% python3 -q
>>> import numpy as np
>>> import numpy.linalg as la
>>> np.set_printoptions(precision=3, suppress=True, linewidth=120, legacy="1.25")
>>> arr = np.load("run11.npy")
>>> arr
array([[ 3.907,  2.192,  3.828],
       [ 2.404,  0.75 , -1.154],
       [ 3.181,  2.897,  4.818],
       [ 4.241,  1.253,  5.043],
       [ 3.623,  2.51 ,  4.526],
       [ 4.373,  1.399,  5.067],
       [ 0.998,  1.368, -2.955],
       [ 1.117, -0.309, -2.185],
       [ 3.282,  1.757,  4.613],
       [-4.383,  0.858, -4.615],
       [ 0.721,  1.109, -1.641],
       [-5.245,  0.126, -3.549],
       [ 2.441,  1.004, -4.381],
       [ 1.994,  1.947, -3.26 ],
       [ 3.293,  1.076,  4.969],
       [ 3.704,  3.522,  4.973],
       [ 3.114,  0.252,  4.737]])
>>> idx = arr[:, 0] > np.median(arr[:, 0])
>>> u = arr[idx].mean(axis=0) - arr[~idx].mean(axis=0)
>>> np.argsort(-np.abs(u).round(6), kind="stable")
array([2, 0, 1])
>>> A2 = np.c_[arr[:, :1] @ np.array([[-2]]), np.array([0, 0, 2, 2, 2, 0, 0, 0, 2, 0, 0, 2, 1, 1, 0, 1, 2])]
>>> A2
array([[-7.814,  0.   ],
       [-4.808,  0.   ],
       [-6.362,  2.   ],
       [-8.482,  2.   ],
       [-7.246,  2.   ],
       [-8.746,  0.   ],
       [-1.996,  0.   ],
       [-2.234,  0.   ],
       [-6.564,  2.   ],
       [ 8.766,  0.   ],
       [-1.442,  0.   ],
       [10.49 ,  2.   ],
       [-4.882,  1.   ],
       [-3.988,  1.   ],
       [-6.586,  0.   ],
       [-7.408,  1.   ],
       [-6.228,  2.   ]])
>>> la.matrix_rank(np.c_[arr, A2])
4
>>> np.round(la.norm(A2 - arr @ la.lstsq(arr, A2)[0], axis=0), 3) + 0
array([0.  , 3.81])
>>> A = np.diag(20 * np.array([-2, 2, 1, -1])) + np.array([[-3, 0, 2, -3], [4, -2, 0, -5], [-5, -4, -3, 5], [3, 4, -1, 0]])
>>> A
array([[-43,   0,   2,  -3],
       [  4,  38,   0,  -5],
       [ -5,  -4,  17,   5],
       [  3,   4,  -1, -20]])
>>> np.einsum("ij,ji->", A, A)
3894
>>> round(float(la.eigvals(A).sum().real), 3)
-8.0
>>> np.kron(np.eye(2, dtype=int), A)
array([[-43,   0,   2,  -3,   0,   0,   0,   0],
       [  4,  38,   0,  -5,   0,   0,   0,   0],
       [ -5,  -4,  17,   5,   0,   0,   0,   0],
       [  3,   4,  -1, -20,   0,   0,   0,   0],
       [  0,   0,   0,   0, -43,   0,   2,  -3],
       [  0,   0,   0,   0,   4,  38,   0,  -5],
       [  0,   0,   0,   0,  -5,  -4,  17,   5],
       [  0,   0,   0,   0,   3,   4,  -1, -20]])
>>> ev, evecs = la.eig(A)
>>> np.sort(la.eigvals(la.inv(A)))
array([-0.05 , -0.024,  0.027,  0.06 ])
>>> np.sort(la.eigvals(A.T))
array([-42.461, -19.898,  16.748,  37.611])
>>> np.sort(la.eigvals(A @ A))
array([ 280.49 ,  395.927, 1414.618, 1802.964])
>>> np.round(A @ evecs[:, 0] - ev[0] * evecs[:, 0], 3) + 0
array([0., 0., 0., 0.])
>>> K = np.load("x.npy")
>>> K
array([[-0.74,  2.22,  0.3 , -2.6 ],
       [ 2.17,  2.39,  1.08, -2.57],
       [ 3.22,  0.32, -0.13,  0.47],
       [ 2.59,  2.93,  0.6 , -2.75]])
>>> A2 = K / la.norm(K, axis=1, keepdims=True)
>>> cov = A2 @ A2.T
>>> (cov - 2 * np.eye(4)).round(6).argmax(axis=1)
array([1, 3, 3, 1])
>>> la.norm(A2, axis=1)
array([1., 1., 1., 1.])
>>> round(float(np.degrees(np.arccos(np.clip(cov[0, 1], -1, 1)))), 3)
44.361
>>> np.abs(np.diag(la.qr(K)[1])) > 1e-9
array([ True,  True,  True, False])
>>> np.allclose(K[:-1].T @ la.lstsq(K[:-1].T, K[-1])[0], K[-1])
True
>>> K @ la.pinv(K) @ K
array([[-0.74,  2.22,  0.3 , -2.6 ],
       [ 2.17,  2.39,  1.08, -2.57],
       [ 3.22,  0.32, -0.13,  0.47],
       [ 2.59,  2.93,  0.6 , -2.75]])
